% python3 -q
>>> import numpy as np
>>> import numpy.linalg as la
>>> np.set_printoptions(precision=1, suppress=True, linewidth=200, floatmode="fixed")
>>> W0 = np.array([[1, 1, 2, 3], [4, 4, 5, 6], [1, 1, 2, 3]])
>>> x = np.array([3, -2, -2, 1])
>>> (W0 * x).sum(axis=1)
array([0, 0, 0])
>>> W0 * x
array([[  3,  -2,  -4,   3],
       [ 12,  -8, -10,   6],
       [  3,  -2,  -4,   3]])
>>> W0 @ x
array([0, 0, 0])
>>> la.norm(W0 @ x) <= la.norm(W0, 2) * la.norm(x) + 1e-9
np.True_
>>> (W0 @ x).argmax()
np.int64(0)
>>> W0 @ np.ones(4)
array([ 7.0, 19.0,  7.0])
>>> J = np.load("mat.npy")
>>> J
array([[-2.0,  5.0,  0.0],
       [ 5.0,  1.0,  5.0],
       [ 0.0,  5.0, -1.0]])
>>> vals, V = la.eig(J)
>>> np.sort(la.eigvals(la.inv(J)))
array([-0.7, -0.1,  0.1])
>>> np.sort(la.eigvals(J.T))
array([-7.5, -1.5,  6.9])
>>> np.sort(la.eigvals(J @ J))
array([ 2.2, 48.2, 55.6])
>>> round(float(np.prod(vals)), 1)
77.0
>>> np.round(J @ V[:, 0] - vals[0] * V[:, 0], 1) + 0
array([0.0, 0.0, 0.0])
>>> [round(float(la.det(J[:i, :i])), 2) + 0 for i in range(1, 4)]
[-2.0, -27.0, 77.0]
>>> x = np.array([-1, 2, -3])
>>> rhs = J @ x
>>> rhs
array([ 12.0, -18.0,  13.0])
>>> la.solve(J, -1 * rhs)
array([ 1.0, -2.0,  3.0])
>>> la.solve(J, J[:, 2])
array([0.0, 0.0, 1.0])
>>> la.solve(J, rhs)
array([-1.0,  2.0, -3.0])
>>> hat = np.triu(np.array([[1, -3, 1], [2, 2, 1], [-1, -3, 2]]), 1) + np.eye(3)
>>> B = hat @ J @ la.inv(hat)
>>> round(la.det(B), 1)
np.float64(77.0)
>>> la.matrix_rank(B)
np.int64(3)
>>> vals, V = la.eigh(J)
>>> x = np.array([-1, 0, 2])
>>> x @ J @ x / (x @ x), np.round(vals[0], 1), round(vals[-1], 1)
(np.float64(-1.2), np.float64(-7.5), np.float64(6.9))
>>> x @ J @ x
np.float64(-6.0)
>>> V * np.maximum(vals, 0) @ V.T
array([[1.3, 2.3, 1.4],
       [2.3, 4.1, 2.6],
       [1.4, 2.6, 1.6]])
>>> la.eigvalsh(J[1:, 1:])
array([-5.1,  5.1])
>>> A = np.array([[-10, -5, 0, -10], [-6, -3, 0, -6], [-8, -4, 0, -8], [-6, -3, 0, -6]])
>>> rng = np.random.default_rng(79681)
>>> labels = rng.permutation(4)
>>> labels
array([0, 3, 1, 2])
>>> B = A[labels][:, labels]
>>> round(la.det(B), 1), round(float(la.det(A[labels])), 1)
(np.float64(0.0), 0.0)
>>> A @ la.pinv(A) @ A
array([[-10.0,  -5.0,   0.0, -10.0],
       [ -6.0,  -3.0,   0.0,  -6.0],
       [ -8.0,  -4.0,   0.0,  -8.0],
       [ -6.0,  -3.0,   0.0,  -6.0]])
>>> try:
...     la.inv(A)
... except la.LinAlgError as e:
...     print(e)
... 
Singular matrix
>>> la.lstsq(A[:-1].T, A[-1])[2]
np.int32(1)
>>> la.matrix_rank(A, rtol=0.1)
np.int64(1)
>>> np.argsort(-la.norm(A, axis=0).round(6), kind="stable")[:3]
array([0, 3, 1])
>>> round(float(la.norm(A, 2) / la.norm(A)), 1)
1.0
>>> la.cond(A) > 100
np.True_
>>> Q, _ = la.qr(np.array([[0.5, 0.1], [-0.2, -0.6]]))
>>> mat = Q[:, :2]
>>> mat
array([[-0.9,  0.4],
       [ 0.4,  0.9]])
>>> np.round(la.norm(W0, 2) / la.norm(W0), 1)
np.float64(1.0)
>>> la.cond(W0) > 100
np.True_
>>> np.einsum("ij,ji->", mat, mat)
np.float64(2.0)
>>> np.round(la.eigvals(mat).sum().real, 1)
np.float64(0.0)
>>> np.einsum("ii->", mat)
np.float64(0.0)
>>> x = np.array([1, -9, -2, -2])
>>> a = np.maximum(W0 @ x, 0)
>>> W0 * (a > 1e-9)[:, None]
array([[0, 0, 0, 0],
       [0, 0, 0, 0],
       [0, 0, 0, 0]])
>>> np.maximum(W0 @ x, 0) - np.maximum(-W0 @ x, 0)
array([-18, -54, -18])
>>> np.flatnonzero(a > 1e-9)
array([], dtype=int64)
>>> left, sigma, Vh = la.svd(mat, full_matrices=False)
>>> np.round(left.T @ mat @ Vh.T, 1) + 0
array([[1.0, 0.0],
       [0.0, 1.0]])
>>> sigma / sigma[0]
array([1.0, 1.0])
>>> np.round(left.T @ left, 1) + 0
array([[1.0, 0.0],
       [0.0, 1.0]])
>>> Vh @ Vh.T
array([[1.0, 0.0],
       [0.0, 1.0]])
>>> (sigma > 1e-8).sum()
np.int64(2)
>>> vals, V = la.eig(mat)
>>> np.sort(la.eigvals(mat @ mat))
array([1.0, 1.0])
>>> np.sort(la.eigvals(la.inv(mat)))
array([-1.0,  1.0])
>>> vals
array([-1.0,  1.0])
>>> arr = np.load("data.npy")
>>> arr
array([[0, 0, 0],
       [0, 0, 0],
       [0, 0, 0],
       [1, 0, 0]])
>>> la.norm(arr, axis=0)
array([1.0, 0.0, 0.0])
>>> la.svd(arr, compute_uv=False)
array([1.0, 0.0, 0.0])
>>> la.pinv(arr)
array([[0.0, 0.0, 0.0, 1.0],
       [0.0, 0.0, 0.0, 0.0],
       [0.0, 0.0, 0.0, 0.0]])
>>> cov = arr.T @ arr
>>> (arr @ arr.T).shape
(4, 4)
>>> la.svd(arr, compute_uv=False) ** 2
array([1.0, 0.0, 0.0])
>>> np.allclose(cov, cov.T)
True
>>> la.eigvalsh(cov)[::-1]
array([1.0, 0.0, 0.0])
>>> np.diag(cov)
array([1, 0, 0])
